$ python -q
>>> import numpy as np
>>> import numpy.linalg as la
>>> np.set_printoptions(suppress=True, linewidth=160)
>>> def tidy(a):
...     return np.round(a, 2) + 0
... 
>>> rng = np.random.default_rng(63)
>>> th = np.sort(rng.uniform(-2, 2, 34))
>>> feats = np.c_[th, th ** 2, th ** 3] @ np.array([[1, 0, 1, 3, 1], [3, 1, 2, 2, 5], [1, 3, 1, 3, 0]])
>>> tidy(feats)
array([[  2.07, -16.95,  -1.54, -19.04,  16.14],
       [  2.05, -11.59,  -0.8 , -13.8 ,  12.56],
       [  1.78,  -6.74,  -0.27,  -8.98,   8.8 ],
       [  1.59,  -5.04,  -0.13,  -7.25,   7.28],
       [  1.53,  -4.58,  -0.1 ,  -6.78,   6.84],
       [  1.42,  -3.89,  -0.06,  -6.05,   6.15],
       [  1.39,  -3.73,  -0.05,  -5.89,   5.98],
       [  0.83,  -1.46,  -0.01,  -3.36,   3.27],
       [  0.7 ,  -1.11,  -0.02,  -2.94,   2.75],
       [  0.45,  -0.57,  -0.06,  -2.2 ,   1.82],
       [  0.36,  -0.42,  -0.08,  -1.97,   1.51],
       [  0.16,  -0.17,  -0.12,  -1.47,   0.87],
       [  0.13,  -0.13,  -0.12,  -1.38,   0.75],
       [  0.09,  -0.09,  -0.13,  -1.29,   0.65],
       [  0.09,  -0.09,  -0.13,  -1.28,   0.63],
       [ -0.03,   0.  ,  -0.15,  -0.92,   0.25],
       [ -0.04,   0.  ,  -0.15,  -0.86,   0.19],
       [ -0.05,   0.  ,  -0.06,  -0.19,  -0.04],
       [ -0.04,   0.  ,  -0.05,  -0.15,  -0.04],
       [ -0.04,   0.  ,  -0.04,  -0.14,  -0.04],
       [ -0.02,   0.  ,  -0.02,  -0.06,  -0.02],
       [  0.02,   0.  ,   0.02,   0.06,   0.02],
       [  0.03,   0.  ,   0.03,   0.08,   0.03],
       [  0.08,   0.01,   0.07,   0.21,   0.09],
       [  0.43,   0.1 ,   0.37,   0.88,   0.53],
       [  0.66,   0.2 ,   0.56,   1.26,   0.83],
       [  1.46,   0.69,   1.2 ,   2.51,   1.86],
       [  6.28,   5.46,   5.03,  10.07,   7.39],
       [  7.04,   6.37,   5.64,  11.32,   8.18],
       [  9.89,  10.02,   7.96,  16.13,  11.07],
       [ 11.43,  12.1 ,   9.21,  18.78,  12.56],
       [ 20.31,  25.32,  16.58,  34.84,  20.57],
       [ 20.96,  26.35,  17.13,  36.06,  21.13],
       [ 21.23,  26.78,  17.36,  36.56,  21.35]])
>>> # rank 3
>>> la.cond(feats) > 100
np.True_
>>> [round(float(x), 2) for x in la.svd(feats, compute_uv=False)[:3]]
[108.89, 41.68, 4.33]
>>> B = np.array([[2, -7, -1, 0], [1, 2, 9, -5], [-7, 6, 3, -7], [-5, -1, 9, -9]])
>>> W0 = np.tril(B)
>>> W0
array([[ 2,  0,  0,  0],
       [ 1,  2,  0,  0],
       [-7,  6,  3,  0],
       [-5, -1,  9, -9]])
>>> th = np.radians(15)
>>> Rm = np.eye(4)
>>> Rm[2, 2] = Rm[3, 3] = np.cos(th)
>>> Rm[2, 3], Rm[3, 2] = -np.sin(th), np.sin(th)
>>> tidy(Rm)
array([[ 1.  ,  0.  ,  0.  ,  0.  ],
       [ 0.  ,  1.  ,  0.  ,  0.  ],
       [ 0.  ,  0.  ,  0.97, -0.26],
       [ 0.  ,  0.  ,  0.26,  0.97]])
>>> B = W0 @ Rm.T
>>> print(tidy(np.abs(B - W0).max(axis=0)))
[0.   0.   2.02 2.64]
>>> print(tidy(B))
[[ 2.    0.    0.    0.  ]
 [ 1.    2.    0.    0.  ]
 [-7.    6.    2.9   0.78]
 [-5.   -1.   11.02 -6.36]]
>>> print(np.allclose(W0 @ W0.T, B @ B.T))
True
>>> w, vecs = la.eig(B)
>>> tidy(w)
array([-7.21,  3.74,  2.  ,  2.  ])
>>> print(np.prod(w))
-108.0
>>> tidy(np.sort(la.eigvals(B.T)))
array([-7.21,  2.  ,  2.  ,  3.74])
>>> q = W0.astype(float).copy()
>>> for j in range(4):
...     q[:, j] -= q[:, :j] @ (q[:, :j].T @ q[:, j])
...     q[:, j] /= la.norm(q[:, j])
... 
>>> tidy(q.T @ W0)
array([[ 8.89, -3.94, -7.43,  5.06],
       [ 0.  ,  5.05, -4.01,  5.73],
       [ 0.  ,  0.  ,  4.33, -4.71],
       [ 0.  ,  0.  ,  0.  ,  0.56]])
>>> F = rng.normal(size=(39, 4))
>>> F = 20 * F / la.norm(F, axis=1, keepdims=True)
>>> tidy(F)
array([[ -5.4 ,  -8.4 ,  13.05, -11.41],
       [  3.51,   6.12, -18.34,  -3.72],
       [  1.65,  16.27,  -7.83,   8.44],
       [  4.75, -12.15,  12.14,   9.08],
       [-10.92,   9.25,   7.27, -11.93],
       [-17.01,   3.05,   4.86,   8.81],
       [  9.8 ,  15.65,   7.61,   1.11],
       [ -3.84,  17.88,  -7.33,  -3.42],
       [  3.64,  -5.11,  17.49,   7.39],
       [ -2.12, -16.58, -10.82,   1.86],
       [ -8.93,   7.14,  11.84, -11.37],
       [ -2.49,   8.54, -15.89,   8.27],
       [ -2.17, -17.62,  -2.31,  -8.92],
       [  8.83,  -2.  , -17.13,  -4.97],
       [ 13.56,  -5.9 ,  -1.92,  13.33],
       [ 18.79,  -0.72,   0.55,  -6.8 ],
       [ -7.88,  13.84,   7.59,  -9.43],
       [ -3.32, -10.6 ,  -7.72,  14.73],
       [  6.73,  14.  , -12.45,   1.96],
       [-16.1 ,  -4.31,   2.85, -10.68],
       [  8.27,  -7.4 , -12.35,  11.14],
       [ -1.32,   9.88,  -9.97, -14.18],
       [-15.09,  -7.99,  10.36,   1.12],
       [  7.24, -12.57,   7.05,  11.83],
       [  2.78,   5.43,  -9.89, -16.28],
       [  0.69, -18.8 ,   4.36,   5.19],
       [  6.08,  12.14,  -8.88, -11.69],
       [-12.06,  13.88,   7.84,  -0.6 ],
       [  4.98,  -1.99,  19.26,   0.55],
       [ -7.98,  -4.89, -11.22,  13.66],
       [ 13.19,  -0.9 ,   2.48,  14.8 ],
       [ 18.02,  -1.64,   8.28,  -2.07],
       [  1.16,  10.55, -14.39,  -8.96],
       [ -0.99,  11.34, -13.29,   9.68],
       [ -2.35,   1.67, -18.49,   7.05],
       [ -1.72,   2.56,  -0.04, -19.76],
       [ -9.41, -10.45,  -0.45,  14.21],
       [  4.22,  -4.48,   7.05,  17.67],
       [-17.12,  -7.37,  -2.74,   6.72]])
>>> d = la.norm(F[:, None] - F[None], axis=-1)
>>> np.unravel_index(d.round(6).argmax(), d.shape)
(np.int64(10), np.int64(20))
>>> la.matrix_rank(d ** 2)
np.int64(5)
>>> d.mean(axis=1).argmax()
np.int64(0)
>>> np.flatnonzero(d[13] < d.mean() / 2)
array([ 1, 13])
